% ipython --no-banner

In [1]: import numpy as np

In [2]: import numpy.linalg as la

In [3]: np.set_printoptions(suppress=True, linewidth=140)

In [4]: m1 = np.load("case6.npy")

In [5]: m1
Out[5]: 
array([[ -3.19,   3.57,  -2.99,  12.41,  -2.01,  -7.11,   5.45,   1.57,   6.07,   4.13,  -3.21,  -2.08],
       [  4.06,  -6.02,   4.88,  10.68,   1.69,  -3.63,  -5.24,   7.51,   5.77,   5.61,   0.13,  -9.71],
       [  0.36,   6.19,  -2.21,   6.01,  -2.3 ,  -6.7 ,   1.66,   7.96,   3.45,   6.98,  -5.86,  -2.88],
       [ -2.57,   8.87,  -5.07,  -3.47,  -2.93,  -2.44,   4.89,   1.13,  -2.26,   1.65,  -4.77,   5.  ],
       [  2.04,  -7.59,   2.23,  -1.08,   0.94,  -1.77,   1.97,   2.84,  -2.36,   2.24,   4.44,  -1.9 ],
       [  0.71,   3.47,   1.02,   8.16,   0.11,  -0.05,  -5.98,   1.92,   6.53,   0.75,  -4.3 ,  -4.55],
       [  1.21,  -9.55,   3.58,  -5.56,   2.83,   5.44,  -1.8 ,  -5.89,  -3.84,  -5.55,   7.54,   0.69],
       [  1.62,  -4.98,   1.43,  -2.64,   0.43,  -1.97,   2.03,   3.19,  -3.03,   2.64,   3.1 ,  -0.82],
       [  0.21,  -0.96,   1.15,  11.67,   0.33,  -3.89,  -1.23,   3.02,   6.48,   3.37,  -1.55,  -5.78],
       [ -1.92,  12.85,  -3.54,   4.89,  -2.44,  -0.89,  -2.28,   1.31,   5.15,   0.77,  -9.12,   0.55],
       [  4.09,   0.48,   0.36,  -9.86,  -0.92,  -1.74,  -0.29,   9.13,  -5.78,   5.4 ,  -1.27,   0.5 ],
       [ -2.88,   5.79,  -2.64,   3.39,  -1.22,  -0.44,   1.19,  -2.67,   2.61,  -1.32,  -3.36,   1.6 ],
       [ -3.2 ,   0.86,  -2.37,  14.05,  -1.88,  -8.53,   6.76,   2.93,   5.59,   5.76,  -1.79,  -3.63],
       [  2.5 ,  -3.87,   3.6 ,   7.43,   1.55,  -0.38,  -5.31,   2.9 ,   4.72,   1.44,   0.36,  -6.56],
       [  2.05,  -0.02,   1.7 ,  -5.78,   1.13,   4.93,  -5.66,  -1.16,  -1.6 ,  -3.18,   0.27,   0.63],
       [  2.04,  -0.22,   1.65,  -5.85,   0.96,   5.07,  -5.76,  -1.14,  -1.41,  -3.17,   0.28,   0.66],
       [ -3.26,   8.73,  -2.46,   9.41,  -1.31,  -0.12,  -2.  ,  -2.71,   7.28,  -1.51,  -6.22,  -0.3 ],
       [  1.64,   2.68,  -0.21,   6.76,  -1.48,  -6.04,  -0.33,   8.9 ,   3.72,   6.99,  -4.35,  -4.65],
       [  1.03,  -5.78,   2.48,  -4.42,   2.01,   4.76,  -2.9 ,  -4.4 ,  -2.21,  -4.45,   4.53,   0.62],
       [  0.2 ,  -6.65,   1.13,  -6.95,   1.17,   1.86,   2.89,  -3.1 ,  -5.41,  -2.44,   5.89,   2.29],
       [ -0.01,  -1.28,   0.03,  -9.86,   0.8 ,   5.23,  -0.05,  -5.15,  -5.14,  -4.97,   3.12,   4.91],
       [ -3.73,  13.58,  -6.94,   5.46,  -4.65,  -8.01,   6.77,   5.84,   2.59,   6.72,  -9.24,   2.15],
       [ -0.38,  10.11,  -3.07,   0.56,  -2.55,  -2.58,  -0.55,   5.09,   1.51,   3.63,  -7.35,   0.72],
       [  0.45,  -4.12,   0.33,  -8.57,   0.45,   2.09,   2.74,  -2.53,  -5.98,  -2.07,   4.35,   3.78],
       [  3.63,   0.87,   0.68, -16.53,   0.11,   4.11,  -2.89,   3.2 ,  -8.52,  -0.5 ,   0.27,   4.22],
       [  1.46,   5.35,   0.42,  -8.97,   0.29,   6.67,  -6.83,  -1.57,  -1.97,  -4.04,  -2.96,   2.96],
       [  4.64, -12.02,   4.22,  -8.96,   1.86,  -0.8 ,   1.42,   5.28,  -7.43,   2.99,   7.75,  -1.52],
       [  0.39,   8.42,  -1.32,  -2.58,  -0.86,   3.28,  -5.55,   0.23,   1.3 ,  -1.56,  -5.91,   1.3 ],
       [  1.78,   2.44,   0.41, -14.78,   0.71,   8.16,  -5.1 ,  -3.33,  -6.12,  -5.76,   0.26,   5.32],
       [ -1.58,  -4.4 ,  -1.67,  -3.07,  -1.08,  -4.32,   9.75,   0.55,  -4.86,   2.42,   4.21,   2.66],
       [  2.16,  -9.1 ,   2.03,  -4.27,   0.84,  -2.73,   4.18,   3.36,  -5.  ,   3.37,   5.94,  -0.86],
       [  0.73,  -7.77,   1.9 ,   4.48,   0.94,  -3.27,   2.82,   1.79,   0.32,   2.6 ,   4.57,  -3.45],
       [ -0.61,   1.46,  -2.47,  -4.28,  -1.5 ,  -2.71,   5.54,   1.9 ,  -3.73,   2.4 ,  -0.04,   3.12],
       [  1.82,   8.83,  -0.93,  -1.12,  -1.42,   0.04,  -5.3 ,   5.75,   1.68,   2.66,  -7.3 ,  -0.91],
       [  3.18,  -2.02,   3.66,  -2.26,   2.04,   4.9 ,  -8.04,   0.19,   0.82,  -2.3 ,   0.32,  -2.48],
       [  0.91,  -8.01,   3.88,  -2.68,   3.19,   6.3 ,  -4.15,  -6.48,  -0.88,  -6.4 ,   6.1 ,  -0.57],
       [ -3.63,   3.33,  -4.18,  -9.01,  -1.45,   2.2 ,   6.64,  -6.4 ,  -5.79,  -4.08,   0.98,   8.59],
       [  3.28,  -8.14,   5.69,  -1.49,   3.8 ,   6.72,  -8.64,  -3.27,   0.74,  -5.13,   4.83,  -3.49],
       [ -2.35,   2.79,  -2.52,   4.51,  -1.26,  -3.34,   4.07,   0.13,   1.72,   1.89,  -1.76,   0.49],
       [ -4.13,   1.91,  -1.34,   8.37,   0.45,   2.07,   0.37,  -8.56,   5.21,  -5.18,  -0.24,   0.63],
       [  1.66,   4.98,   0.03,  -9.11,  -0.02,   5.17,  -5.48,  -0.05,  -2.88,  -2.75,  -2.91,   2.86],
       [ -3.85,  -2.25,  -0.47,   6.54,   0.73,   0.92,   2.68,  -8.26,   3.27,  -4.45,   2.69,   0.68],
       [  0.32,   5.78,  -2.51,  -1.52,  -2.57,  -4.92,   3.32,   7.05,  -1.24,   5.94,  -4.38,   0.65],
       [ -1.82,  -5.22,  -0.8 ,   1.85,  -0.13,  -3.51,   7.32,  -0.93,  -1.79,   1.38,   4.44,   0.53]])

In [6]: M2 = np.array([[2, 2],
   ...:     [-1, -2],
   ...:     [0, 2],
   ...:     [-2, 1],
   ...:     [0, -2],
   ...:     [1, 1],
   ...:     [0, 1],
   ...:     [0, 1],
   ...:     [-2, -2],
   ...:     [-1, 1],
   ...:     [-1, 0],
   ...:     [1, -2]])

In [7]: np.vstack([m1, M2.T]).shape
Out[7]: (46, 12)
